>>> import numpy as np
>>> from numpy import linalg as LA
>>> np.set_printoptions(suppress=True, linewidth=140)
>>> rnd = lambda a: np.round(a, 2) + 0
>>> M = np.loadtxt("a.csv", delimiter=",")
>>> M
array([[  8.,  -4.,  -2.,   7.,  -8.,  12.],
       [ 12.,   0.,   0.,   3.,  -6.,  18.],
       [  2.,  -2.,  -1.,   3.,  -3.,   3.],
       [ -4.,  -8.,  -4.,   9.,  -6.,  -6.],
       [  6.,   6.,   3.,  -6.,   3.,   9.],
       [ -6.,   6.,   3.,  -9.,   9.,  -9.],
       [ -2.,  10.,   5., -13.,  11.,  -3.],
       [  0.,   8.,   4., -10.,   8.,   0.],
       [  4.,   8.,   4.,  -9.,   6.,   6.],
       [  2.,   6.,   3.,  -7.,   5.,   3.],
       [ -2.,  -2.,  -1.,   2.,  -1.,  -3.],
       [  4.,   8.,   4.,  -9.,   6.,   6.]])
>>> r0 = np.array([0, -2])
>>> np.cross(M[6, :3], M[1, :3])
array([   0.,   60., -120.])
>>> np.array([np.convolve(row, r0, "same") for row in M])
array([[  0., -16.,   8.,   4., -14.,  16.],
       [  0., -24.,   0.,   0.,  -6.,  12.],
       [  0.,  -4.,   4.,   2.,  -6.,   6.],
       [  0.,   8.,  16.,   8., -18.,  12.],
       [  0., -12., -12.,  -6.,  12.,  -6.],
       [  0.,  12., -12.,  -6.,  18., -18.],
       [  0.,   4., -20., -10.,  26., -22.],
       [  0.,   0., -16.,  -8.,  20., -16.],
       [  0.,  -8., -16.,  -8.,  18., -12.],
       [  0.,  -4., -12.,  -6.,  14., -10.],
       [  0.,   4.,   4.,   2.,  -4.,   2.],
       [  0.,  -8., -16.,  -8.,  18., -12.]])
>>> np.correlate(M[6], M[1], "full")
array([ -36.,  192.,   24., -234.,  291., -183.,  171.,   51., -156.,  132.,  -36.])
>>> C = M[[4, 2]].astype(float)
>>> for _ in range(5):
...     labels = LA.norm(M[:, None] - C, axis=-1).argmin(axis=1)
...     C = np.array([M[labels == j].mean(axis=0) for j in range(2)])
... 
>>> labels
array([1, 1, 1, 1, 0, 0, 0, 0, 0, 0, 1, 0])
>>> rnd(C)
array([[ 1.14,  7.43,  3.71, -9.  ,  6.86,  1.71],
       [ 3.2 , -3.2 , -1.6 ,  4.8 , -4.8 ,  4.8 ]])
>>> np.bincount(labels)
array([7, 5])
>>> rnd(C[1] - C[0])
array([  2.06, -10.63,  -5.31,  13.8 , -11.66,   3.09])
>>> Xc = M - M.mean(axis=0)
>>> V = LA.svd(Xc)[2][:2]
>>> M2 = Xc - Xc @ V.T @ V
>>> rnd(np.diag(V.T @ V))
array([0.3 , 0.28, 0.07, 0.41, 0.29, 0.66])
>>> rnd(M2.std(axis=0))
array([0., 0., 0., 0., 0., 0.])
>>> rnd(LA.norm(M2) / LA.norm(Xc))
np.float64(0.0)
>>> LA.norm(M2, axis=1).round(6).argmax()
np.int64(0)
>>> w1 = np.array([[0, 3, 2, 0, 0, 3],
...     [0, -3, 3, -1, -1, -1],
...     [0, 1, 1, -1, 0, -1],
...     [2, 2, -3, -3, 2, 0],
...     [1, 0, 0, -3, -3, -1],
...     [1, 1, -2, -2, 0, -2]])
>>> beta = np.array([2, 1, 1, 3, 3, 1])
>>> act = np.maximum(M @ w1 + beta, 0)
>>> LA.matrix_rank(act)
np.int64(6)
>>> (act > 0).astype(int)
array([[1, 1, 0, 0, 1, 1],
       [1, 1, 0, 0, 1, 1],
       [1, 1, 0, 0, 1, 1],
       [1, 1, 0, 1, 1, 1],
       [1, 1, 1, 0, 0, 0],
       [0, 0, 1, 1, 0, 0],
       [0, 0, 1, 0, 0, 0],
       [0, 0, 1, 0, 0, 0],
       [0, 0, 1, 0, 0, 0],
       [0, 0, 1, 0, 0, 0],
       [1, 1, 0, 1, 1, 1],
       [0, 0, 1, 0, 0, 0]])
>>> C = np.array([[1, 2, 0], [1, 2, 3], [0, 2, 2], [2, 2, 2], [3, 3, 3], [3, 1, 1]])
>>> act @ C
array([[261., 312., 333.],
       [183., 250., 271.],
       [110., 125., 130.],
       [263., 254., 259.],
       [  3.,  74.,  71.],
       [ 24., 134., 134.],
       [  0., 154., 154.],
       [  0., 118., 118.],
       [  0., 104., 104.],
       [  0.,  82.,  82.],
       [ 72.,  65.,  62.],
       [  0., 104., 104.]])
>>> w1 @ C
array([[ 12,  13,  16],
       [-11,  -6,  -9],
       [ -4,   1,   2],
       [  4,   2,   0],
       [-17, -14, -16],
       [ -8,  -6,  -7]])
